$ python3 -q
>>> import numpy as np
>>> import numpy.linalg as la
>>> np.set_printoptions(precision=3, suppress=True, linewidth=100)
>>> J = np.load("arr.npy")
>>> J
array([[0, 0, 0, 0, 0, 0, 0, 0, 0, 0, 0, 0, 0, 0, 1, 0],
       [0, 0, 0, 0, 1, 0, 0, 0, 0, 0, 0, 0, 0, 0, 0, 0],
       [0, 0, 0, 0, 0, 0, 0, 0, 1, 0, 0, 0, 0, 0, 0, 0],
       [0, 0, 0, 0, 0, 0, 0, 0, 0, 1, 0, 0, 0, 0, 0, 0],
       [0, 0, 0, 0, 0, 0, 1, 0, 0, 0, 0, 0, 0, 0, 0, 0],
       [1, 0, 0, 0, 0, 0, 0, 0, 0, 0, 0, 0, 0, 0, 0, 0],
       [0, 0, 0, 0, 0, 0, 0, 0, 0, 0, 0, 0, 0, 1, 0, 0],
       [0, 0, 0, 1, 0, 0, 0, 0, 0, 0, 0, 0, 0, 0, 0, 0],
       [0, 0, 0, 0, 0, 0, 0, 0, 0, 0, 0, 0, 1, 0, 0, 0],
       [0, 0, 0, 0, 0, 0, 0, 0, 0, 0, 1, 0, 0, 0, 0, 0],
       [0, 0, 1, 0, 0, 0, 0, 0, 0, 0, 0, 0, 0, 0, 0, 0],
       [0, 0, 0, 0, 0, 0, 0, 0, 0, 0, 0, 1, 0, 0, 0, 0],
       [0, 0, 0, 0, 0, 1, 0, 0, 0, 0, 0, 0, 0, 0, 0, 0],
       [0, 0, 0, 0, 0, 0, 0, 1, 0, 0, 0, 0, 0, 0, 0, 0],
       [0, 0, 0, 0, 0, 0, 0, 0, 0, 0, 0, 0, 0, 0, 0, 1],
       [0, 1, 0, 0, 0, 0, 0, 0, 0, 0, 0, 0, 0, 0, 0, 0]])
>>> round(la.det(J), 3)
np.float64(1.0)
>>> f = np.array([-1, 2])
>>> np.cross(J[3, :3], J[9, :3])
array([0, 0, 0])
>>> np.convolve(J[3], f)
array([ 0,  0,  0,  0,  0,  0,  0,  0,  0, -1,  2,  0,  0,  0,  0,  0,  0])
>>> np.correlate(J[3], J[9], "full")
array([0, 0, 0, 0, 0, 0, 0, 0, 0, 0, 0, 0, 0, 0, 1, 0, 0, 0, 0, 0, 0, 0, 0, 0, 0, 0, 0, 0, 0, 0, 0])
>>> f = np.array([-1, -1, 1, 3, 1, -1, -3, -2, 1, 1, 1, -1, -2, 1])
>>> A = f[np.abs(np.subtract.outer(np.arange(14), np.arange(14)))]
>>> A
array([[-1, -1,  1,  3,  1, -1, -3, -2,  1,  1,  1, -1, -2,  1],
       [-1, -1, -1,  1,  3,  1, -1, -3, -2,  1,  1,  1, -1, -2],
       [ 1, -1, -1, -1,  1,  3,  1, -1, -3, -2,  1,  1,  1, -1],
       [ 3,  1, -1, -1, -1,  1,  3,  1, -1, -3, -2,  1,  1,  1],
       [ 1,  3,  1, -1, -1, -1,  1,  3,  1, -1, -3, -2,  1,  1],
       [-1,  1,  3,  1, -1, -1, -1,  1,  3,  1, -1, -3, -2,  1],
       [-3, -1,  1,  3,  1, -1, -1, -1,  1,  3,  1, -1, -3, -2],
       [-2, -3, -1,  1,  3,  1, -1, -1, -1,  1,  3,  1, -1, -3],
       [ 1, -2, -3, -1,  1,  3,  1, -1, -1, -1,  1,  3,  1, -1],
       [ 1,  1, -2, -3, -1,  1,  3,  1, -1, -1, -1,  1,  3,  1],
       [ 1,  1,  1, -2, -3, -1,  1,  3,  1, -1, -1, -1,  1,  3],
       [-1,  1,  1,  1, -2, -3, -1,  1,  3,  1, -1, -1, -1,  1],
       [-2, -1,  1,  1,  1, -2, -3, -1,  1,  3,  1, -1, -1, -1],
       [ 1, -2, -1,  1,  1,  1, -2, -3, -1,  1,  3,  1, -1, -1]])
>>> vals, evecs = la.eigh(A)
>>> vec = np.array([2, 2, -3, -1, 0, 3, 3, 3, 3, 3, -1, -1, 2, 3])
>>> vec @ A @ vec
np.int64(-262)
